% python3 -q
>>> import numpy as np
>>> np.set_printoptions(precision=2, suppress=True, linewidth=200)
>>> rng = np.random.default_rng(279619)
>>> m1 = np.triu(rng.random((3, 3)) < 0.8, 1).astype(int)
>>> m1 = m1 + m1.T
>>> m1
array([[0, 1, 0],
       [1, 0, 1],
       [0, 1, 0]])
>>> rk = np.linalg.matrix_rank(m1)
>>> rk
np.int64(2)
>>> N = np.linalg.svd(m1)[2][rk:].T
>>> print([int(np.linalg.matrix_rank(np.delete(m1, i, axis=0))) for i in range(3)])
[2, 1, 2]
>>> [int(np.linalg.matrix_rank(m1[:, :j + 1])) for j in range(3)]
[1, 2, 2]
>>> print(N[:, 0] / N[np.abs(N[:, 0]).round(6).argmax(), 0])
[ 1. -0. -1.]
>>> np.trace(m1 @ m1 @ m1) // 6
np.int64(0)
>>> print(np.argwhere(np.triu(m1)))
[[0 1]
 [1 2]]
>>> L = np.diag(m1.sum(axis=1)) - m1
>>> (np.linalg.eigvalsh(L) < 1e-8).sum()
np.int64(1)
>>> round(np.linalg.det(L[1:, 1:]))
1
>>> np.linalg.matrix_rank(L)
np.int64(2)
>>> L @ np.ones(3)
array([0., 0., 0.])
>>> G = m1.T @ m1
>>> np.allclose(G, G.T)
True
>>> np.linalg.eigvalsh(G)[::-1]
array([2., 2., 0.])
>>> print(np.linalg.matrix_rank(G))
2
>>> np.trace(G), (m1 ** 2).sum()
(np.int64(4), np.int64(4))
>>> (m1 @ m1.T).shape
(3, 3)
>>> np.linalg.svd(m1, compute_uv=False) ** 2
array([2., 2., 0.])
>>> np.diag(G)
array([1, 2, 1])
>>> Uu, sigma, Vh = np.linalg.svd(m1)
>>> evecs = Vh[:(sigma > 1e-8).sum()]
>>> vec = m1[2] + -1 * m1[0] + rng.integers(2) * np.eye(3)[1]
>>> vec
array([0., 0., 0.])
>>> print(evecs.T @ evecs)
[[0.5 0.  0.5]
 [0.  1.  0. ]
 [0.5 0.  0.5]]
>>> np.linalg.matrix_rank(np.vstack([m1, vec]))
np.int64(2)
>>> P = np.triu(np.array([[1, 0, 3], [1, 2, 2], [2, 3, 0]]), 1) + np.eye(3)
>>> out = P @ m1 @ np.linalg.inv(P)
>>> print(P @ m1 - m1 @ P)
[[ 0.  3. -2.]
 [ 0.  2. -3.]
 [ 0.  0. -2.]]
>>> np.trace(out), np.trace(m1)
(np.float64(0.0), np.int64(0))
>>> np.linalg.matrix_rank(out)
np.int64(2)
>>> out = np.array([[-2, -1], [2, 1], [1, 2]])
>>> K = np.kron(np.eye(3, dtype=int), out)
>>> K
array([[-2, -1,  0,  0,  0,  0],
       [ 2,  1,  0,  0,  0,  0],
       [ 1,  2,  0,  0,  0,  0],
       [ 0,  0, -2, -1,  0,  0],
       [ 0,  0,  2,  1,  0,  0],
       [ 0,  0,  1,  2,  0,  0],
       [ 0,  0,  0,  0, -2, -1],
       [ 0,  0,  0,  0,  2,  1],
       [ 0,  0,  0,  0,  1,  2]])
>>> G = K.T @ K
>>> np.linalg.eigvalsh(G)[::-1]
array([13.68, 13.68, 13.68,  1.32,  1.32,  1.32])
>>> np.allclose(G, G.T)
True
>>> np.trace(G), (K ** 2).sum()
(np.int64(45), np.int64(45))
>>> np.linalg.matrix_rank(G)
np.int64(6)
>>> (K @ K.T).shape
(9, 9)
>>> vec = np.array([-1, -2, -2])
>>> (m1 @ vec).argmax()
np.int64(0)
>>> print((m1 * vec).sum(axis=1))
[-2 -3 -2]
>>> m1 @ np.eye(3)[0]
array([0., 1., 0.])
>>> m1 @ (2 * vec)
array([-4, -6, -4])
>>> np.einsum("ij,j->i", m1, vec)
array([-2, -3, -2])
>>> P = K @ np.linalg.solve(K.T @ K, K.T)
>>> np.linalg.eigvalsh(P)
array([0., 0., 0., 1., 1., 1., 1., 1., 1.])
>>> P.round(2) + 0
array([[ 0.5, -0.5,  0. ,  0. ,  0. ,  0. ,  0. ,  0. ,  0. ],
       [-0.5,  0.5,  0. ,  0. ,  0. ,  0. ,  0. ,  0. ,  0. ],
       [ 0. ,  0. ,  1. ,  0. ,  0. ,  0. ,  0. ,  0. ,  0. ],
       [ 0. ,  0. ,  0. ,  0.5, -0.5,  0. ,  0. ,  0. ,  0. ],
       [ 0. ,  0. ,  0. , -0.5,  0.5,  0. ,  0. ,  0. ,  0. ],
       [ 0. ,  0. ,  0. ,  0. ,  0. ,  1. ,  0. ,  0. ,  0. ],
       [ 0. ,  0. ,  0. ,  0. ,  0. ,  0. ,  0.5, -0.5,  0. ],
       [ 0. ,  0. ,  0. ,  0. ,  0. ,  0. , -0.5,  0.5,  0. ],
       [ 0. ,  0. ,  0. ,  0. ,  0. ,  0. ,  0. ,  0. ,  1. ]])
>>> P @ K[:, 3]
array([ 0.,  0.,  0., -1.,  1.,  2.,  0.,  0.,  0.])
>>> np.linalg.matrix_rank(np.eye(9) - P)
np.int64(3)
>>> vec = np.array([-8, -8, -4, 8, -9, 6])
>>> y = K @ vec
>>> np.round(np.linalg.pinv(K) @ K, 2) + 0
array([[1., 0., 0., 0., 0., 0.],
       [0., 1., 0., 0., 0., 0.],
       [0., 0., 1., 0., 0., 0.],
       [0., 0., 0., 1., 0., 0.],
       [0., 0., 0., 0., 1., 0.],
       [0., 0., 0., 0., 0., 1.]])
>>> y
array([ 24, -24, -24,   0,   0,  12,  12, -12,   3])
>>> y = y + 0.05 * rng.normal(size=9)
>>> y
array([ 24.11, -23.94, -24.08,  -0.04,  -0.03,  12.04,  12.07, -11.97,   2.96])
>>> b, *_ = np.linalg.lstsq(K, y)
>>> b.round()
array([-8., -8., -4.,  8., -9.,  6.])
>>> print(np.round(K.T @ (y - K @ b), 2) + 0)
[0. 0. 0. 0. 0. 0.]
>>> round(np.linalg.norm(y - K @ b), 2)
np.float64(0.14)
>>> T = np.stack([K, -3 * K, K[::-1]])
>>> T.shape
(3, 9, 6)
>>> (T @ K.T).shape
(3, 9, 9)
>>> Z = np.array([[1.3, -0.8, -0.4, -1.8], [-0.5, -2.2, 1.6, 0.4]])
>>> J = np.array([[3, 2],
...     [3, -2],
...     [1, -2],
...     [2, 2],
...     [1, -2],
...     [0, -1],
...     [3, -3],
...     [-1, 0],
...     [2, -1],
...     [-3, 3],
...     [-2, -3]]) @ Z + 0.1 * rng.normal(size=(11, 4))
>>> J
array([[ 2.88, -6.73,  1.98, -4.53],
       [ 4.72,  1.96, -4.28, -6.21],
       [ 2.29,  3.58, -3.73, -2.48],
       [ 1.6 , -5.83,  2.21, -2.62],
       [ 2.34,  3.71, -3.87, -2.41],
       [ 0.42,  2.32, -1.44, -0.44],
       [ 5.49,  4.19, -5.96, -6.8 ],
       [-1.36,  0.71,  0.33,  1.62],
       [ 2.99,  0.66, -2.45, -3.99],
       [-5.2 , -4.18,  6.12,  6.67],
       [-0.88,  8.35, -3.95,  2.46]])
>>> def softmax(z):
...     e = np.exp(z - z.max(axis=-1, keepdims=True))
...     return e / e.sum(axis=-1, keepdims=True)
... 
>>> softmax(J).sum(axis=1)
array([1., 1., 1., 1., 1., 1., 1., 1., 1., 1., 1.])
>>> np.round(softmax(J[2] + 4), 2) + 0
array([0.22, 0.78, 0.  , 0.  ])
>>> scores = J @ J.T / np.sqrt(4)
>>> print(softmax(scores)[2] @ J)
[ 5.49  4.19 -5.96 -6.8 ]
>>> print(softmax(scores).round(6).argmax(axis=1))
[ 0  6  6  0  6 10  6  9  6  9 10]
>>> print(np.round(softmax(scores), 2) + 0)
[[1.   0.   0.   0.   0.   0.   0.   0.   0.   0.   0.  ]
 [0.   0.   0.   0.   0.   0.   1.   0.   0.   0.   0.  ]
 [0.   0.   0.   0.   0.   0.   1.   0.   0.   0.   0.  ]
 [1.   0.   0.   0.   0.   0.   0.   0.   0.   0.   0.  ]
 [0.   0.   0.   0.   0.   0.   1.   0.   0.   0.   0.  ]
 [0.   0.01 0.01 0.   0.01 0.   0.48 0.   0.   0.   0.49]
 [0.   0.   0.   0.   0.   0.   1.   0.   0.   0.   0.  ]
 [0.   0.   0.   0.   0.   0.   0.   0.   0.   0.97 0.03]
 [0.   0.01 0.   0.   0.   0.   0.99 0.   0.   0.   0.  ]
 [0.   0.   0.   0.   0.   0.   0.   0.   0.   1.   0.  ]
 [0.   0.   0.   0.   0.   0.   0.   0.   0.   0.   1.  ]]
